$ python3 -q
>>> import numpy as np
>>> np.set_printoptions(precision=2, suppress=True, linewidth=120)
>>> rd = lambda a: np.round(a, 2) + 0
>>> u = np.array([5, 0, 3, 0, 3, 2, 5, 0, 5, 5])
>>> mat = -3 * np.eye(10) + np.outer(u, u)
>>> mat
array([[22.,  0., 15.,  0., 15., 10., 25.,  0., 25., 25.],
       [ 0., -3.,  0.,  0.,  0.,  0.,  0.,  0.,  0.,  0.],
       [15.,  0.,  6.,  0.,  9.,  6., 15.,  0., 15., 15.],
       [ 0.,  0.,  0., -3.,  0.,  0.,  0.,  0.,  0.,  0.],
       [15.,  0.,  9.,  0.,  6.,  6., 15.,  0., 15., 15.],
       [10.,  0.,  6.,  0.,  6.,  1., 10.,  0., 10., 10.],
       [25.,  0., 15.,  0., 15., 10., 22.,  0., 25., 25.],
       [ 0.,  0.,  0.,  0.,  0.,  0.,  0., -3.,  0.,  0.],
       [25.,  0., 15.,  0., 15., 10., 25.,  0., 22., 25.],
       [25.,  0., 15.,  0., 15., 10., 25.,  0., 25., 22.]])
>>> gram = mat.T @ mat
>>> rd(np.linalg.svd(mat, compute_uv=False) ** 2)
array([14161.,     9.,     9.,     9.,     9.,     9.,     9.,     9.,     9.,     9.])
>>> X = np.loadtxt("block13.csv", delimiter=",")
>>> X
array([[ 0.,  0.,  0.,  0.,  0.,  0.,  0.,  5.,  0.,  0.,  0.],
       [ 0.,  0.,  0., -4.,  0.,  0.,  0.,  0.,  0.,  0.,  0.],
       [ 0.,  0., -4.,  0.,  0.,  0.,  0.,  0.,  0.,  0.,  0.],
       [ 0.,  0.,  0.,  0.,  0.,  0.,  0.,  0.,  0.,  0.,  5.],
       [ 0.,  5.,  0.,  0.,  0.,  0.,  0.,  0.,  0.,  0.,  0.],
       [ 0.,  0.,  0.,  0.,  0., -2.,  0.,  0.,  0.,  0.,  0.],
       [ 3.,  0.,  0.,  0.,  0.,  0.,  0.,  0.,  0.,  0.,  0.],
       [ 0.,  0.,  0.,  0.,  0.,  0.,  0.,  0.,  0.,  0.,  0.],
       [ 0.,  0.,  0.,  0.,  0.,  0.,  0.,  0.,  0.,  4.,  0.],
       [ 0.,  0.,  0.,  0.,  2.,  0.,  0.,  0.,  0.,  0.,  0.],
       [ 0.,  0.,  0.,  0.,  0.,  0.,  2.,  0.,  0.,  0.,  0.]])
>>> X.T @ X
array([[ 9.,  0.,  0.,  0.,  0.,  0.,  0.,  0.,  0.,  0.,  0.],
       [ 0., 25.,  0.,  0.,  0.,  0.,  0.,  0.,  0.,  0.,  0.],
       [ 0.,  0., 16.,  0.,  0.,  0.,  0.,  0.,  0.,  0.,  0.],
       [ 0.,  0.,  0., 16.,  0.,  0.,  0.,  0.,  0.,  0.,  0.],
       [ 0.,  0.,  0.,  0.,  4.,  0.,  0.,  0.,  0.,  0.,  0.],
       [ 0.,  0.,  0.,  0.,  0.,  4.,  0.,  0.,  0.,  0.,  0.],
       [ 0.,  0.,  0.,  0.,  0.,  0.,  4.,  0.,  0.,  0.,  0.],
       [ 0.,  0.,  0.,  0.,  0.,  0.,  0., 25.,  0.,  0.,  0.],
       [ 0.,  0.,  0.,  0.,  0.,  0.,  0.,  0.,  0.,  0.,  0.],
       [ 0.,  0.,  0.,  0.,  0.,  0.,  0.,  0.,  0., 16.,  0.],
       [ 0.,  0.,  0.,  0.,  0.,  0.,  0.,  0.,  0.,  0., 25.]])
>>> X @ X.T
array([[25.,  0.,  0.,  0.,  0.,  0.,  0.,  0.,  0.,  0.,  0.],
       [ 0., 16.,  0.,  0.,  0.,  0.,  0.,  0.,  0.,  0.,  0.],
       [ 0.,  0., 16.,  0.,  0.,  0.,  0.,  0.,  0.,  0.,  0.],
       [ 0.,  0.,  0., 25.,  0.,  0.,  0.,  0.,  0.,  0.,  0.],
       [ 0.,  0.,  0.,  0., 25.,  0.,  0.,  0.,  0.,  0.,  0.],
       [ 0.,  0.,  0.,  0.,  0.,  4.,  0.,  0.,  0.,  0.,  0.],
       [ 0.,  0.,  0.,  0.,  0.,  0.,  9.,  0.,  0.,  0.,  0.],
       [ 0.,  0.,  0.,  0.,  0.,  0.,  0.,  0.,  0.,  0.,  0.],
       [ 0.,  0.,  0.,  0.,  0.,  0.,  0.,  0., 16.,  0.,  0.],
       [ 0.,  0.,  0.,  0.,  0.,  0.,  0.,  0.,  0.,  4.,  0.],
       [ 0.,  0.,  0.,  0.,  0.,  0.,  0.,  0.,  0.,  0.,  4.]])
>>> rd(np.linalg.pinv(X))
array([[ 0.  ,  0.  ,  0.  ,  0.  ,  0.  ,  0.  ,  0.33,  0.  ,  0.  ,  0.  ,  0.  ],
       [ 0.  ,  0.  ,  0.  ,  0.  ,  0.2 ,  0.  ,  0.  ,  0.  ,  0.  ,  0.  ,  0.  ],
       [ 0.  ,  0.  , -0.25,  0.  ,  0.  ,  0.  ,  0.  ,  0.  ,  0.  ,  0.  ,  0.  ],
       [ 0.  , -0.25,  0.  ,  0.  ,  0.  ,  0.  ,  0.  ,  0.  ,  0.  ,  0.  ,  0.  ],
       [ 0.  ,  0.  ,  0.  ,  0.  ,  0.  ,  0.  ,  0.  ,  0.  ,  0.  ,  0.5 ,  0.  ],
       [ 0.  ,  0.  ,  0.  ,  0.  ,  0.  , -0.5 ,  0.  ,  0.  ,  0.  ,  0.  ,  0.  ],
       [ 0.  ,  0.  ,  0.  ,  0.  ,  0.  ,  0.  ,  0.  ,  0.  ,  0.  ,  0.  ,  0.5 ],
       [ 0.2 ,  0.  ,  0.  ,  0.  ,  0.  ,  0.  ,  0.  ,  0.  ,  0.  ,  0.  ,  0.  ],
       [ 0.  ,  0.  ,  0.  ,  0.  ,  0.  ,  0.  ,  0.  ,  0.  ,  0.  ,  0.  ,  0.  ],
       [ 0.  ,  0.  ,  0.  ,  0.  ,  0.  ,  0.  ,  0.  ,  0.  ,  0.25,  0.  ,  0.  ],
       [ 0.  ,  0.  ,  0.  ,  0.2 ,  0.  ,  0.  ,  0.  ,  0.  ,  0.  ,  0.  ,  0.  ]])
>>> X[:, 3] @ X[:, 7]
np.float64(0.0)
